$ python -q
>>> import numpy as np
>>> np.set_printoptions(precision=3, suppress=True, linewidth=160)
>>> X = np.loadtxt("layer4.csv", delimiter=",")
>>> X
array([[ 0.,  2., -1.,  1., -1., -3.],
       [ 2.,  2., -4.,  1.,  0.,  1.],
       [-1., -4.,  0., -2.,  0., -2.],
       [ 1.,  1., -2., -4.,  2.,  1.],
       [-1.,  0.,  0.,  2.,  2.,  0.],
       [-3.,  1., -2.,  1.,  0.,  4.]])
>>> def softmax(z):
...     e = np.exp(z - z.max(axis=-1, keepdims=True))
...     return e / e.sum(axis=-1, keepdims=True)
... 
>>> softmax(X[0] + 2)
array([0.084, 0.621, 0.031, 0.229, 0.031, 0.004])
>>> scores = X @ X.T / np.sqrt(6)
>>> softmax(scores).round(6).argmax(axis=1)
array([0, 1, 2, 3, 4, 5])
>>> np.round(softmax(scores), 3) + 0
array([[0.981, 0.017, 0.   , 0.   , 0.001, 0.   ],
       [0.   , 0.998, 0.   , 0.001, 0.   , 0.001],
       [0.   , 0.   , 1.   , 0.   , 0.   , 0.   ],
       [0.   , 0.001, 0.   , 0.999, 0.   , 0.   ],
       [0.02 , 0.02 , 0.006, 0.003, 0.796, 0.155],
       [0.   , 0.   , 0.   , 0.   , 0.   , 1.   ]])
>>> w, vecs = np.linalg.eigh(X)
>>> w
array([-5.612, -3.154, -2.348,  2.555,  5.37 ,  7.189])
>>> round(float(w.sum()), 3), np.trace(X)
(4.0, np.float64(4.0))
>>> np.linalg.svd(X, compute_uv=False)
array([7.189, 5.612, 5.37 , 3.154, 2.555, 2.348])
>>> np.round(vecs.T @ vecs, 3) + 0
array([[1., 0., 0., 0., 0., 0.],
       [0., 1., 0., 0., 0., 0.],
       [0., 0., 1., 0., 0., 0.],
       [0., 0., 0., 1., 0., 0.],
       [0., 0., 0., 0., 1., 0.],
       [0., 0., 0., 0., 0., 1.]])
>>> w, vecs = np.linalg.eigh(X)
>>> x = np.array([-1, -3, -2, 2, -2, -3])
>>> round(float(x @ X @ x / (x @ x)), 3), np.round(w[0], 3), round(w[-1], 3)
(-1.613, np.float64(-5.612), np.float64(7.189))
>>> np.abs(X).sum(axis=1).max(), np.round(np.abs(w).max(), 3)
(np.float64(11.0), np.float64(7.189))
>>> np.allclose(X, X.T)
True
>>> (X + X.T) / 2
array([[ 0.,  2., -1.,  1., -1., -3.],
       [ 2.,  2., -4.,  1.,  0.,  1.],
       [-1., -4.,  0., -2.,  0., -2.],
       [ 1.,  1., -2., -4.,  2.,  1.],
       [-1.,  0.,  0.,  2.,  2.,  0.],
       [-3.,  1., -2.,  1.,  0.,  4.]])
>>> np.linalg.matrix_power(X, 3)
array([[  32.,   48.,  -16.,   43.,  -26.,  -67.],
       [  48.,  138., -146.,   33.,   12.,   81.],
       [ -16., -146.,   80.,  -89.,    0.,  -95.],
       [  43.,   33.,  -89., -114.,   49.,   57.],
       [ -26.,   12.,    0.,   49.,    8.,   21.],
       [ -67.,   81.,  -95.,   57.,   21.,  178.]])
>>> np.sort(np.abs(np.linalg.eigvals(X)))
array([2.348, 2.555, 3.154, 5.37 , 5.612, 7.189])
>>> round(float(np.abs(np.linalg.eigvals(X)).max()), 3)
7.189
>>> mat = np.loadtxt("dump.csv", delimiter=",")
>>> mat
array([[ -2.,   1.,  -1.,   3.,  -3., -15.],
       [ -2.,   0.,  -2.,  -3.,   0.,   0.],
       [  1.,   1.,   3.,  -2.,  -3., -15.],
       [ -1.,   2.,   2.,  -2.,  -2., -10.],
       [  2.,   2.,   1.,   0.,  -1.,  -5.],
       [  3.,   0.,  -3.,   3.,  -2., -10.],
       [  3.,   1.,   1.,  -2.,   1.,   5.],
       [  2.,   0.,   2.,   2.,   1.,   5.],
       [ -3.,   3.,  -2.,  -3.,  -3., -15.]])
>>> left, sig, VT = np.linalg.svd(mat)
>>> sig.round(3) + 0
array([31.669,  7.983,  7.088,  4.415,  2.371,  0.   ])
>>> np.argmax(sig[:-1] / (sig[1:] + 1e-6)) + 1
np.int64(5)
>>> M2 = left[:, :5] @ np.diag(sig[:5]) @ VT[:5]
>>> round(float(np.linalg.norm(mat - M2) / np.linalg.norm(mat)), 3)
0.0
>>> theta = np.radians(15)
>>> Rm = np.eye(6)
>>> Rm[3, 3] = Rm[2, 2] = np.cos(theta)
>>> Rm[3, 2], Rm[2, 3] = -np.sin(theta), np.sin(theta)
>>> Rm
array([[ 1.   ,  0.   ,  0.   ,  0.   ,  0.   ,  0.   ],
       [ 0.   ,  1.   ,  0.   ,  0.   ,  0.   ,  0.   ],
       [ 0.   ,  0.   ,  0.966,  0.259,  0.   ,  0.   ],
       [ 0.   ,  0.   , -0.259,  0.966,  0.   ,  0.   ],
       [ 0.   ,  0.   ,  0.   ,  0.   ,  1.   ,  0.   ],
       [ 0.   ,  0.   ,  0.   ,  0.   ,  0.   ,  1.   ]])
>>> M2 = mat @ Rm.T
>>> np.round(np.linalg.svd(mat, compute_uv=False), 3) + 0, np.round(np.linalg.svd(M2, compute_uv=False), 3) + 0
(array([31.669,  7.983,  7.088,  4.415,  2.371,  0.   ]), array([31.669,  7.983,  7.088,  4.415,  2.371,  0.   ]))
>>> M2
array([[ -2.   ,   1.   ,  -0.189,   3.157,  -3.   , -15.   ],
       [ -2.   ,   0.   ,  -2.708,  -2.38 ,   0.   ,   0.   ],
       [  1.   ,   1.   ,   2.38 ,  -2.708,  -3.   , -15.   ],
       [ -1.   ,   2.   ,   1.414,  -2.449,  -2.   , -10.   ],
       [  2.   ,   2.   ,   0.966,  -0.259,  -1.   ,  -5.   ],
       [  3.   ,   0.   ,  -2.121,   3.674,  -2.   , -10.   ],
       [  3.   ,   1.   ,   0.448,  -2.191,   1.   ,   5.   ],
       [  2.   ,   0.   ,   2.449,   1.414,   1.   ,   5.   ],
       [ -3.   ,   3.   ,  -2.708,  -2.38 ,  -3.   , -15.   ]])
>>> round(np.linalg.det(Rm), 3), np.round(np.trace(Rm), 3)
(np.float64(1.0), np.float64(5.932))
>>> rank = np.linalg.matrix_rank(mat)
>>> rank
np.int64(5)
>>> ns = np.linalg.svd(mat)[2][rank:].T
>>> [int(np.linalg.matrix_rank(mat[:, :j + 1])) for j in range(6)]
[1, 2, 3, 4, 5, 5]
>>> [int(np.linalg.matrix_rank(mat[:i])) for i in range(1, len(mat) + 1)]
[1, 2, 3, 4, 5, 5, 5, 5, 5]
>>> np.linalg.matrix_rank(mat.T @ mat), np.linalg.matrix_rank(mat @ mat.T)
(np.int64(5), np.int64(5))
>>> M2 = np.array([[3]])
>>> W2 = np.array([[1, 3, 1, 1, 0, 3, 1],
...     [3, 2, 3, 1, 2, 3, 1],
...     [3, 3, 3, 1, 1, 3, 3],
...     [3, 0, 1, 3, 2, 0, 2],
...     [2, 0, 2, 3, 0, 2, 1],
...     [1, 3, 0, 2, 2, 2, 3],
...     [3, 3, 1, 2, 1, 3, 2]])
>>> data = np.block([[M2, np.zeros((1, 7))], [np.zeros((7, 1)), W2]])
>>> data
array([[3., 0., 0., 0., 0., 0., 0., 0.],
       [0., 1., 3., 1., 1., 0., 3., 1.],
       [0., 3., 2., 3., 1., 2., 3., 1.],
       [0., 3., 3., 3., 1., 1., 3., 3.],
       [0., 3., 0., 1., 3., 2., 0., 2.],
       [0., 2., 0., 2., 3., 0., 2., 1.],
       [0., 1., 3., 0., 2., 2., 2., 3.],
       [0., 3., 3., 1., 2., 1., 3., 2.]])
>>> rng = np.random.default_rng(8570)
>>> idx = rng.permutation(8)
>>> idx
array([5, 7, 6, 4, 2, 1, 0, 3])
>>> M2 = data[idx][:, idx]
>>> np.trace(M2)
np.float64(16.0)
>>> M2
array([[0., 1., 2., 3., 0., 2., 0., 2.],
       [1., 2., 3., 2., 3., 3., 0., 1.],
       [2., 3., 2., 2., 3., 1., 0., 0.],
       [2., 2., 0., 3., 0., 3., 0., 1.],
       [2., 1., 3., 1., 2., 3., 0., 3.],
       [0., 1., 3., 1., 3., 1., 0., 1.],
       [0., 0., 0., 0., 0., 0., 3., 0.],
       [1., 3., 3., 1., 3., 3., 0., 3.]])
>>> np.unravel_index(np.abs(data).argmax(), data.shape)
(np.int64(0), np.int64(0))
>>> data.sum(axis=0)
array([ 3., 16., 14., 11., 13.,  8., 16., 13.])
>>> np.linalg.matrix_rank(data)
np.int64(8)
>>> round(np.linalg.norm(data), 3)
np.float64(15.232)
>>> np.count_nonzero(data)
np.int64(44)
>>> K = np.load("arr.npy")
>>> K
array([[ 1.   ,  0.   ,  0.   ,  0.   ,  0.   ,  0.   ,  0.   ],
       [ 0.   ,  0.5  ,  0.   , -0.866,  0.   ,  0.   ,  0.   ],
       [ 0.   ,  0.   ,  1.   ,  0.   ,  0.   ,  0.   ,  0.   ],
       [ 0.   ,  0.866,  0.   ,  0.5  ,  0.   ,  0.   ,  0.   ],
       [ 0.   ,  0.   ,  0.   ,  0.   ,  1.   ,  0.   ,  0.   ],
       [ 0.   ,  0.   ,  0.   ,  0.   ,  0.   ,  1.   ,  0.   ],
       [ 0.   ,  0.   ,  0.   ,  0.   ,  0.   ,  0.   ,  1.   ]])
>>> u = np.array([0, 3, -2, 2, 2, 2, 3])
>>> M2 = K + np.outer(u, np.eye(7)[6])
>>> np.linalg.matrix_rank(np.linalg.inv(M2) - np.linalg.inv(K), tol=1e-8)
np.int64(1)
>>> np.round(np.linalg.det(M2) / np.linalg.det(K), 3), np.round(1 + np.linalg.solve(K, u)[6], 3)
(np.float64(4.0), np.float64(4.0))
